% python3 -q
>>> import numpy as np
>>> from numpy import linalg as LA
>>> np.set_printoptions(precision=2, suppress=True, linewidth=120)
>>> M = np.array([[-2.5, 0.8, 1.4],
...     [-0.8, -1.7, 1.1],
...     [-0.5, 0.5, 0.0],
...     [0.4, 0.2, 1.5],
...     [0.1, 1.2, -0.5],
...     [0.8, 1.3, 0.1],
...     [0.2, -0.6, 0.9],
...     [0.9, -0.5, -2.1],
...     [-0.6, 1.6, -0.4],
...     [-0.2, 0.3, -1.9],
...     [0.5, 0.3, 0.8],
...     [0.5, 1.1, -1.1],
...     [0.6, -1.7, -0.9],
...     [0.5, -0.4, -1.2],
...     [-0.6, -0.6, -0.2],
...     [0.5, -0.6, -1.6],
...     [-0.6, 1.7, 1.0],
...     [0.5, -2.6, -1.9],
...     [-0.3, 0.2, -1.0],
...     [-3.4, 0.1, 1.3],
...     [0.5, 1.5, 0.3],
...     [0.3, 0.3, 1.0]])
>>> M[6] *= 10
>>> M
array([[-2.5,  0.8,  1.4],
       [-0.8, -1.7,  1.1],
       [-0.5,  0.5,  0. ],
       [ 0.4,  0.2,  1.5],
       [ 0.1,  1.2, -0.5],
       [ 0.8,  1.3,  0.1],
       [ 2. , -6. ,  9. ],
       [ 0.9, -0.5, -2.1],
       [-0.6,  1.6, -0.4],
       [-0.2,  0.3, -1.9],
       [ 0.5,  0.3,  0.8],
       [ 0.5,  1.1, -1.1],
       [ 0.6, -1.7, -0.9],
       [ 0.5, -0.4, -1.2],
       [-0.6, -0.6, -0.2],
       [ 0.5, -0.6, -1.6],
       [-0.6,  1.7,  1. ],
       [ 0.5, -2.6, -1.9],
       [-0.3,  0.2, -1. ],
       [-3.4,  0.1,  1.3],
       [ 0.5,  1.5,  0.3],
       [ 0.3,  0.3,  1. ]])
>>> basis = M[[5, 1]].astype(float)
>>> for _ in range(4):
...     idx = LA.norm(M[:, None] - basis, axis=-1).argmin(axis=1)
...     basis = np.array([M[idx == j].mean(axis=0) for j in range(2)])
... 
>>> idx
array([0, 0, 0, 0, 0, 0, 1, 0, 0, 0, 0, 0, 0, 0, 0, 0, 0, 0, 0, 0, 0, 0])
>>> basis
array([[-0.16,  0.14, -0.2 ],
       [ 2.  , -6.  ,  9.  ]])
>>> np.abs(basis[1] - basis[0]).argmax()
np.int64(2)
>>> np.bincount(idx)
array([21,  1])
>>> rng = np.random.default_rng(5713)
>>> idx = rng.permutation(3)
>>> Y = M[:, idx] * rng.choice([-1, 1], 3)
>>> Y
array([[-2.5, -1.4,  0.8],
       [-0.8, -1.1, -1.7],
       [-0.5, -0. ,  0.5],
       [ 0.4, -1.5,  0.2],
       [ 0.1,  0.5,  1.2],
       [ 0.8, -0.1,  1.3],
       [ 2. , -9. , -6. ],
       [ 0.9,  2.1, -0.5],
       [-0.6,  0.4,  1.6],
       [-0.2,  1.9,  0.3],
       [ 0.5, -0.8,  0.3],
       [ 0.5,  1.1,  1.1],
       [ 0.6,  0.9, -1.7],
       [ 0.5,  1.2, -0.4],
       [-0.6,  0.2, -0.6],
       [ 0.5,  1.6, -0.6],
       [-0.6, -1. ,  1.7],
       [ 0.5,  1.9, -2.6],
       [-0.3,  1. ,  0.2],
       [-3.4, -1.3,  0.1],
       [ 0.5, -0.3,  1.5],
       [ 0.3, -1. ,  0.3]])
>>> Uu, _, vt = LA.svd(M.T @ Y)
>>> np.round(LA.lstsq(M, Y)[0], 2) + 0
array([[ 1.,  0.,  0.],
       [ 0.,  0.,  1.],
       [ 0., -1.,  0.]])
>>> np.round(Uu @ vt, 2) + 0
array([[ 1.,  0.,  0.],
       [ 0.,  0.,  1.],
       [ 0., -1.,  0.]])
>>> x0 = np.array([0, 2, 2])
>>> y = M @ x0
>>> np.round(LA.pinv(M) @ M, 2) + 0
array([[1., 0., 0.],
       [0., 1., 0.],
       [0., 0., 1.]])
>>> np.round(LA.lstsq(M, y)[0], 2) + 0
array([0., 2., 2.])
>>> y = y + 0.1 * rng.normal(size=22)
>>> y
array([ 4.36, -1.2 ,  1.24,  3.33,  1.19,  2.73,  5.96, -5.32,  2.32, -3.2 ,  2.1 ,  0.07, -5.15, -3.27, -1.44, -4.52,
        5.41, -9.19, -1.73,  2.64,  3.63,  2.59])
>>> beta, *_ = LA.lstsq(M, y)
>>> round(LA.norm(y - M @ beta), 2)
np.float64(0.52)
>>> beta
array([0.01, 2.01, 2.01])
>>> f, v = M[8], M[5]
>>> f @ v
np.float64(1.56)
>>> p = (f @ v) / (f @ f) * f
>>> np.outer(f, v)
array([[-0.48, -0.78, -0.06],
       [ 1.28,  2.08,  0.16],
       [-0.32, -0.52, -0.04]])
>>> v - p
array([1.1 , 0.49, 0.3 ])
>>> np.round(LA.norm(f + v) ** 2 + LA.norm(f - v) ** 2, 2)
np.float64(10.84)
>>> p
array([-0.3 ,  0.81, -0.2 ])
>>> f = np.array([4, 8, 8, 2])
>>> v = np.array([1, 2, 9, 7])
>>> arr = np.outer(f, v)
>>> arr
array([[ 4,  8, 36, 28],
       [ 8, 16, 72, 56],
       [ 8, 16, 72, 56],
       [ 2,  4, 18, 14]])
>>> Y = arr / np.sqrt((arr ** 2).mean(axis=1, keepdims=True))
>>> LA.norm(Y, axis=1)
array([2., 2., 2., 2.])
>>> rk = LA.matrix_rank(arr)
>>> rk
np.int64(1)
>>> ns = LA.svd(arr)[2][rk:].T
>>> [int(LA.matrix_rank(arr[:, :j + 1])) for j in range(4)]
[1, 1, 1, 1]
>>> [int(LA.matrix_rank(arr[:i])) for i in range(1, len(arr) + 1)]
[1, 1, 1, 1]
>>> ns @ ns.T
array([[ 0.99, -0.01, -0.07, -0.05],
       [-0.01,  0.97, -0.13, -0.1 ],
       [-0.07, -0.13,  0.4 , -0.47],
       [-0.05, -0.1 , -0.47,  0.64]])
>>> np.round(arr @ ns, 2) + 0
array([[0., 0., 0.],
       [0., 0., 0.],
       [0., 0., 0.],
       [0., 0., 0.]])
>>> ns.shape
(4, 3)
>>> [int(LA.matrix_rank(np.delete(arr, i, axis=0))) for i in range(4)]
[1, 1, 1, 1]
>>> np.allclose(arr @ ns, 0)
True
>>> LA.matrix_rank(arr.T @ arr), LA.matrix_rank(arr @ arr.T)
(np.int64(1), np.int64(1))
>>> Uu, sig, vt = LA.svd(arr)
>>> np.argmax(sig[:-1] / (sig[1:] + 1e-6)) + 1
np.int64(1)
>>> sig.round(2) + 0
array([141.35,   0.  ,   0.  ,   0.  ])
>>> Y = Uu[:, :1] @ np.diag(sig[:1]) @ vt[:1]
>>> np.round(LA.norm(arr - Y, 2), 2), round(float(sig[1]), 2)
(np.float64(0.0), 0.0)
>>> round(float(np.abs(arr - Y).max()), 2)
0.0
>>> np.round(LA.norm(arr - Y) / LA.norm(arr), 2)
np.float64(0.0)
>>> f = np.array([8, 3])
>>> np.convolve(arr[1], f)
array([ 64, 152, 624, 664, 168])
>>> np.cross(arr[1, :3], arr[3, :3])
array([0, 0, 0])
>>> np.array([np.convolve(row, f, "same") for row in arr])
array([[ 32,  76, 312, 332],
       [ 64, 152, 624, 664],
       [ 64, 152, 624, 664],
       [ 16,  38, 156, 166]])
>>> np.polyval(f, arr[1])
array([ 67, 131, 579, 451])
>>> np.correlate(arr[1], arr[3], "full")
array([ 112,  368, 1328, 2160, 1328,  368,  112])
>>> F = np.load("block15.npy")
>>> F
array([[ 1,  2, -4, -8],
       [ 2,  1,  2, -4],
       [-4,  2,  1,  2],
       [-8, -4,  2,  1]])
>>> Uu, sig, vt = LA.svd(F, full_matrices=False)
>>> np.abs(vt[0])
array([0.64, 0.3 , 0.3 , 0.64])
>>> np.round(vt @ vt.T, 2) + 0
array([[1., 0., 0., 0.],
       [0., 1., 0., 0.],
       [0., 0., 1., 0.],
       [0., 0., 0., 1.]])
>>> (sig > 1e-8).sum()
np.int64(4)
>>> np.allclose(Uu * sig @ vt, F)
True
>>> A = np.loadtxt("x.csv", delimiter=",")
>>> A
array([[-1. , -1.2,  1.4],
       [ 0.1, -0.8, -0.6],
       [-1.1,  0.7,  0.1]])
>>> np.abs(A).max()
np.float64(1.4)
>>> W1 = np.array([[-6, 8, 4], [-1, 8, 2], [-7, 5, 6]])
>>> beta = np.array([4, 4, 3])
>>> H = np.maximum(A @ W1 + beta, 0)
>>> (H > 0).astype(int)
array([[1, 0, 1],
       [1, 0, 0],
       [1, 1, 1]])
>>> (H > 0).mean(axis=0)
array([1.  , 0.33, 0.67])
>>> H
array([[1.4, 0. , 5. ],
       [8.4, 0. , 0. ],
       [9.2, 1.3, 0.6]])
>>> LA.matrix_rank(H)
np.int64(3)
>>> basis = np.array([[2, 1], [1, 1], [-2, -3]])
>>> (H @ basis).round(6).argmax(axis=1)
array([0, 0, 0])
>>> def softmax(z):
...     e = np.exp(z - z.max(axis=-1, keepdims=True))
...     return e / e.sum(axis=-1, keepdims=True)
... 
>>> softmax(A[2])
array([0.1 , 0.58, 0.32])
>>> softmax(A).sum(axis=1)
array([1., 1., 1.])
>>> np.round(softmax(10 * A[2]), 2) + 0
array([0., 1., 0.])
>>> softmax(A[2] + -2)
array([0.1 , 0.58, 0.32])
>>> scores = A @ A.T / np.sqrt(3)
>>> softmax(scores).round(6).argmax(axis=1)
array([0, 1, 2])
>>> softmax(scores + np.triu(np.full(scores.shape, -np.inf), 1))
array([[1.  , 0.  , 0.  ],
       [0.36, 0.64, 0.  ],
       [0.27, 0.14, 0.58]])
>>> softmax(scores)[2] @ A
array([-0.9 , -0.03,  0.36])
>>> Y = A / np.sqrt((A ** 2).mean(axis=1, keepdims=True))
>>> Y[1]
array([ 0.17, -1.38, -1.03])
>>> LA.norm(Y, axis=1)
array([1.73, 1.73, 1.73])
>>> x0 = np.array([1, 3, 3])
>>> h = np.maximum(A @ x0, 0)
>>> A * (h > 1e-9)[:, None]
array([[-0. , -0. ,  0. ],
       [ 0. , -0. , -0. ],
       [-1.1,  0.7,  0.1]])
>>> np.flatnonzero(h > 1e-9)
array([2])
>>> A.T @ h
array([-1.43,  0.91,  0.13])
>>> np.maximum(A @ x0, 0) - np.maximum(-A @ x0, 0)
array([-0.4, -4.1,  1.3])
>>> np.tanh(A @ x0)
array([-0.38, -1.  ,  0.86])
>>> np.maximum(A @ (3 * x0), 0)
array([0. , 0. , 3.9])
>>> m1 = np.array([[0, 0, 0], [0, 7, -5], [0, -3, 3]])
>>> T = np.stack([m1, 2 * m1, m1[::-1]])
>>> T.sum(axis=0)
array([[  0,  -3,   3],
       [  0,  28, -20],
       [  0,  -9,   9]])
>>> LA.matrix_rank(T.reshape(3, -1))
np.int64(2)
>>> LA.det(T)
array([0., 0., 0.])
>>> LA.matrix_rank(T)
array([2, 2, 2])
>>> Uu, sig, vt = LA.svd(m1)
>>> np.argmax(sig[:-1] / (sig[1:] + 1e-6)) + 1
np.int64(2)
>>> Y = Uu[:, :2] @ np.diag(sig[:2]) @ vt[:2]
>>> Y
array([[ 0.,  0.,  0.],
       [ 0.,  7., -5.],
       [ 0., -3.,  3.]])
>>> round(float(LA.norm(m1 - Y, 2)), 2), sig[2]
(0.0, np.float64(0.0))
>>> np.round(LA.norm(m1 - Y) / LA.norm(m1), 2)
np.float64(0.0)
>>> LA.matrix_rank(m1, rtol=0.05)
np.int64(2)
>>> feats = np.load("a.npy")
>>> feats
array([[ 4,  5,  6,  7],
       [ 8,  9, 10, 11],
       [12, 13, 14, 15]])
>>> round(float(LA.norm(feats) ** 2 / LA.norm(feats, 2) ** 2), 2)
1.0
>>> LA.norm(feats, axis=1).argmax()
np.int64(2)
>>> round(float(LA.norm(feats[1] - feats[0])), 2)
8.0
>>> feats[1] @ feats[0]
np.int64(214)
>>> LA.norm(feats, axis=0)
array([14.97, 16.58, 18.22, 19.87])
>>> K = np.load("layer1.npy")
>>> K
array([[ 1., -3.],
       [-3.,  2.]])
>>> W1 = np.array([[3, -1, -3, -3, -2, 2], [3, 1, 0, -1, -2, -3]])
>>> beta = np.array([-2, -2, -1, -1, 0, 2])
>>> H = np.maximum(K @ W1 + beta, 0)
>>> H
array([[ 0.,  0.,  0.,  0.,  4., 13.],
       [ 0.,  3.,  8.,  6.,  2.,  0.]])
>>> (H > 0).mean(axis=0)
array([0. , 0.5, 0.5, 0.5, 1. , 0.5])
>>> LA.matrix_rank(H)
np.int64(2)
>>> basis = np.array([[-5, -1, 5],
...     [2, -6, 9],
...     [-3, 6, 3],
...     [-6, -3, -6],
...     [-4, -6, 9],
...     [-2, -2, -5]])
>>> H @ basis
array([[-42., -50., -29.],
       [-62.,   0.,  33.]])
>>> (H @ basis).round(6).argmax(axis=1)
array([2, 2])
>>> J = np.array([[-3, -2, 3, -2], [1, -2, -2, 0], [2, -1, 1, 3], [-3, 0, -2, 0]])
>>> J[3] = J[0]
>>> J
array([[-3, -2,  3, -2],
       [ 1, -2, -2,  0],
       [ 2, -1,  1,  3],
       [-3, -2,  3, -2]])
>>> np.round(np.poly(J), 2) + 0
array([  1.,   6., -12., -69.,   0.])
>>> round(float(LA.det(2 * J)), 2), round(LA.det(J), 2)
(0.0, np.float64(0.0))
>>> round(float(LA.det(J.T)), 2)
-0.0
>>> np.einsum("ij,ji->", J, J)
np.int64(60)
>>> Uu, sig, vt = LA.svd(J)
>>> sig.round(2) + 0
array([7.46, 3.54, 2.8 , 0.  ])
>>> Y = Uu[:, :3] @ np.diag(sig[:3]) @ vt[:3]
>>> np.round(LA.norm(J - Y, 2), 2), np.round(sig[3], 2)
(np.float64(0.0), np.float64(0.0))
>>> Y.round(2) + 0
array([[-3., -2.,  3., -2.],
       [ 1., -2., -2.,  0.],
       [ 2., -1.,  1.,  3.],
       [-3., -2.,  3., -2.]])
>>> LA.matrix_rank(J, rtol=0.05)
np.int64(3)
>>> np.unravel_index(np.abs(J).argmax(), J.shape)
(np.int64(0), np.int64(0))
>>> np.round(LA.svd(J, compute_uv=False), 2) + 0
array([7.46, 3.54, 2.8 , 0.  ])
>>> np.zeros(4, 4)
Traceback (most recent call last):
  File "<python-input-150>", line 1, in <module>
    np.zeros(4, 4)
    ~~~~~~~~^^^^^^
TypeError: Cannot interpret '4' as a data type
>>> np.count_nonzero(J)
np.int64(15)
>>> J.sum(axis=0)
array([-3, -7,  5, -1])
>>> round(float(LA.norm(J)), 2)
8.72
>>> J[:, 4]
Traceback (most recent call last):
  File "<python-input-154>", line 1, in <module>
    J[:, 4]
    ~^^^^^^
IndexError: index 4 is out of bounds for axis 1 with size 4
>>> Y = np.array([[-8, -1], [6, 8], [-2, 0], [5, -8]])
>>> LA.matrix_rank(np.vstack([J, Y.T]))
np.int64(4)
>>> np.vstack([J, Y.T]).shape
(6, 4)
>>> J @ Y
array([[ -4,   3],
       [-16, -17],
       [ -9, -34],
       [ -4,   3]])
>>> Y.T @ J.T
array([[ -4, -16,  -9,  -4],
       [  3, -17, -34,   3]])
